$ python -q
>>> import numpy as np
>>> import numpy.linalg as la
>>> np.set_printoptions(precision=3, suppress=True, linewidth=120, legacy="1.25")
>>> def rd(a):
...     return np.round(a, 3) + 0
... 
>>> W0 = np.loadtxt("out1.csv", delimiter=",")
>>> W0
array([[ 0.3, -3. , -3. ,  0. , -2. , -1. , -3. ,  3. ,  1. , -1. ],
       [ 1. ,  2.3,  0. , -2. ,  1. ,  1. , -1. , -3. , -3. , -1. ],
       [-3. , -1. , -0.7, -1. , -2. , -2. , -2. ,  1. ,  0. , -1. ],
       [-3. ,  1. , -1. , -1.7, -1. , -2. , -3. ,  0. ,  3. ,  3. ],
       [-1. ,  1. ,  1. , -2. , -1.7,  2. , -3. , -1. ,  1. ,  3. ],
       [-2. ,  2. , -1. , -1. ,  1. ,  3.3, -3. ,  0. , -2. , -2. ],
       [-3. ,  1. , -3. ,  0. , -2. ,  3. ,  0.3, -1. ,  3. ,  1. ],
       [ 3. , -2. , -2. , -2. ,  2. ,  1. , -1. , -1.7,  0. ,  2. ],
       [ 0. , -1. ,  3. ,  1. , -3. , -1. , -3. ,  3. ,  3.3,  0. ],
       [ 0. , -3. , -3. ,  0. , -2. , -1. , -3. ,  3. ,  1. , -0.7]])
>>> x = np.array([-1, -1, -3, 2, 3, 0, 2, 3, -1, -3])
>>> target = W0 @ x
>>> rd(target)
array([ 10.7,  -9.3,   0.1, -19.4, -31.1,   6. ,  -3.4,  -6.1, -15.3,  10.1])
>>> rd(la.solve(W0, target))
array([-1., -1., -3.,  2.,  3.,  0.,  2.,  3., -1., -3.])
>>> rd(la.solve(W0, W0[:, 1]))
array([0., 1., 0., 0., 0., 0., 0., 0., 0., 0.])
>>> A = np.load("arr.npy")
>>> A
array([[-1,  0, -2, -2,  2,  0,  2,  0, -1],
       [ 2,  0,  4,  4, -4,  0, -4,  0,  2],
       [-3,  0, -6, -6,  6,  0,  6,  0, -3],
       [ 2,  0,  4,  4, -4,  0, -4,  0,  2],
       [ 2,  0,  4,  4, -4,  0, -4,  0,  2],
       [ 3,  0,  6,  6, -6,  0, -6,  0,  3],
       [-1,  0, -2, -2,  2,  0,  2,  0, -1],
       [-2,  0, -4, -4,  4,  0,  4,  0, -2]])
>>> A.sum(axis=1)
array([-2,  4, -6,  4,  4,  6, -2, -4])
>>> print(np.diff(A, axis=0))
[[  3   0   6   6  -6   0  -6   0   3]
 [ -5   0 -10 -10  10   0  10   0  -5]
 [  5   0  10  10 -10   0 -10   0   5]
 [  0   0   0   0   0   0   0   0   0]
 [  1   0   2   2  -2   0  -2   0   1]
 [ -4   0  -8  -8   8   0   8   0  -4]
 [ -1   0  -2  -2   2   0   2   0  -1]]
>>> la.matrix_rank(A)
1
>>> A.shape
(8, 9)
>>> A.sum(axis=0)
array([ 2,  0,  4,  4, -4,  0, -4,  0,  2])
>>> A.mean(axis=0)
array([ 0.25,  0.  ,  0.5 ,  0.5 , -0.5 ,  0.  , -0.5 ,  0.  ,  0.25])
>>> print(A - A[0])
[[ 0  0  0  0  0  0  0  0  0]
 [ 3  0  6  6 -6  0 -6  0  3]
 [-2  0 -4 -4  4  0  4  0 -2]
 [ 3  0  6  6 -6  0 -6  0  3]
 [ 3  0  6  6 -6  0 -6  0  3]
 [ 4  0  8  8 -8  0 -8  0  4]
 [ 0  0  0  0  0  0  0  0  0]
 [-1  0 -2 -2  2  0  2  0 -1]]
